>>> import numpy as np
>>> np.set_printoptions(precision=3, suppress=True, linewidth=100, floatmode="fixed")
>>> A = np.load("a.npy")
>>> A
array([[-43.732, -20.197,   0.472, -17.038],
       [ 29.249, -11.080,  -1.802, -23.635],
       [-21.091,  11.084, -39.123, -21.416],
       [ -5.818,  17.843,  11.123,  -5.544],
       [ 31.731,  -8.284,   7.892,   9.354],
       [-28.462,  -5.709, -11.352,  -4.097],
       [ 21.841,   5.287,  22.281,   0.853],
       [ -4.738, -16.198,   9.780,   6.635],
       [  9.002,   0.598,  -5.163, -18.390],
       [-16.324,  -4.979,  -8.245,   1.795]])
>>> print(np.linalg.svd(A, compute_uv=False))
[83.340 49.387 38.116 28.741]
>>> print(np.abs(A).max())
43.732
>>> np.unravel_index(np.abs(A).argmax(), A.shape)
(np.int64(0), np.int64(0))
>>> Y = A / np.sqrt((A ** 2).mean(axis=1, keepdims=True))
>>> print(np.linalg.matrix_rank(Y) == np.linalg.matrix_rank(A))
True
>>> np.linalg.norm(Y, axis=1)
array([2.000, 2.000, 2.000, 2.000, 2.000, 2.000, 2.000, 2.000, 2.000, 2.000])
>>> Ac = (A - A.mean(axis=0)) / A.std(axis=0)
>>> Ac.std(axis=0)
array([1.000, 1.000, 1.000, 1.000])
>>> c = np.linalg.lstsq(np.delete(Ac, 0, axis=1), Ac[:, 0])[0]
>>> np.abs(c).argmax()
np.int64(1)
>>> c
array([ 0.185,  0.524, -0.072])
>>> feats = np.load("data.npy")
>>> feats
array([[  5, -21,   7,  94,  85],
       [ 17, -38,  23,  47,  75],
       [-14,  -6, -17,  62,  37],
       [-16,  -6, -13,  46,  47],
       [  9,  -3,  12,  34,  36],
       [  5, -59,   2,  41,  51]])
>>> r = np.linalg.matrix_rank(feats)
>>> r
np.int64(4)
>>> null = np.linalg.svd(feats)[2][r:].T
>>> print(null[:, 0] / null[np.abs(null[:, 0]).round(6).argmax(), 0])
[ 1.000  0.156 -0.990 -0.198  0.280]
>>> [int(np.linalg.matrix_rank(feats[:i])) for i in range(1, len(feats) + 1)]
[1, 2, 3, 4, 4, 4]
>>> np.linalg.matrix_rank(feats.T @ feats), np.linalg.matrix_rank(feats @ feats.T)
(np.int64(4), np.int64(4))
>>> np.allclose(feats @ null, 0)
True
>>> null.shape
(5, 1)
>>> [int(np.linalg.matrix_rank(np.delete(feats, i, axis=0))) for i in range(6)]
[4, 4, 4, 4, 4, 4]
>>> D = np.linalg.norm(A[:, None] - A[None], axis=-1)
>>> print(D[9])
[37.596 52.937 42.106 32.561 51.359 13.865 49.947 24.666 33.007  0.000]
>>> np.linalg.matrix_rank(D ** 2)
np.int64(6)
>>> D.mean(axis=1).argmax()
np.int64(2)
>>> np.linalg.norm(A - A.mean(axis=0), axis=1)
array([45.433, 36.932, 46.496, 24.697, 39.748, 27.773, 36.135, 22.109, 17.166, 17.661])
>>> np.flatnonzero(D[9] < D.mean() / 2)
array([5, 9])
>>> D.shape
(10, 10)
>>> (D + 1e9 * np.eye(10)).round(6).argmin(axis=1)
array([5, 8, 5, 8, 6, 9, 4, 9, 1, 5])
>>> np.linalg.norm(A, axis=1)
array([51.097, 39.245, 50.566, 22.510, 35.004, 31.438, 31.657, 20.603, 21.124, 19.039])
>>> left, s, Vh = np.linalg.svd(feats)
>>> s.round(3) + 0
array([206.382,  59.270,  36.585,  15.003,   0.000])
>>> Y = left[:, :4] @ np.diag(s[:4]) @ Vh[:4]
>>> np.linalg.matrix_rank(Y)
np.int64(4)
>>> np.round(np.linalg.norm(feats - Y, 2), 3), round(s[4], 3)
(np.float64(0.0), np.float64(0.0))
>>> Y
array([[  5.000, -21.000,   7.000,  94.000,  85.000],
       [ 17.000, -38.000,  23.000,  47.000,  75.000],
       [-14.000,  -6.000, -17.000,  62.000,  37.000],
       [-16.000,  -6.000, -13.000,  46.000,  47.000],
       [  9.000,  -3.000,  12.000,  34.000,  36.000],
       [  5.000, -59.000,   2.000,  41.000,  51.000]])
>>> print(np.linalg.matrix_rank(feats, rtol=0.05))
4
>>> m1 = np.load("arr.npy")
>>> m1
array([[ 0,  0,  0,  0,  0,  0, -1,  0,  0,  0],
       [ 0,  3,  0,  0,  0,  0,  0,  0,  0,  0],
       [ 0,  0,  0, -7,  0,  0,  0,  0,  0,  0],
       [ 0,  0,  0,  0,  0,  0,  0,  0,  2,  0],
       [ 0,  0,  0,  0,  7,  0,  0,  0,  0,  0],
       [ 0,  0,  0,  0,  0, -7,  0,  0,  0,  0],
       [-5,  0,  0,  0,  0,  0,  0,  0,  0,  0],
       [ 0,  0,  0,  0,  0,  0,  0, -1,  0,  0],
       [ 0,  0,  0,  0,  0,  0,  0,  0,  0, -2],
       [ 0,  0,  4,  0,  0,  0,  0,  0,  0,  0]])
>>> Y = np.c_[A[:, :2] @ np.array([[-1, -4], [1, -5]]), np.array([2, 1, 2, 2, 1, 1, 0, 2, 0, 0])]
>>> print(Y)
[[  23.535  275.913    2.000]
 [ -40.329  -61.596    1.000]
 [  32.175   28.944    2.000]
 [  23.661  -65.943    2.000]
 [ -40.015  -85.504    1.000]
 [  22.753  142.393    1.000]
 [ -16.554 -113.799    0.000]
 [ -11.460   99.942    2.000]
 [  -8.404  -38.998    0.000]
 [  11.345   90.191    0.000]]
>>> np.round(np.linalg.lstsq(A, Y[:, 0])[0], 3) + 0
array([-1.000,  1.000,  0.000,  0.000])
>>> print(np.linalg.matrix_rank(np.c_[A, Y]))
5
>>> np.linalg.matrix_rank(Y)
np.int64(3)
>>> np.round(np.linalg.norm(Y - A @ np.linalg.lstsq(A, Y)[0], axis=0), 3) + 0
array([0.000, 0.000, 3.461])
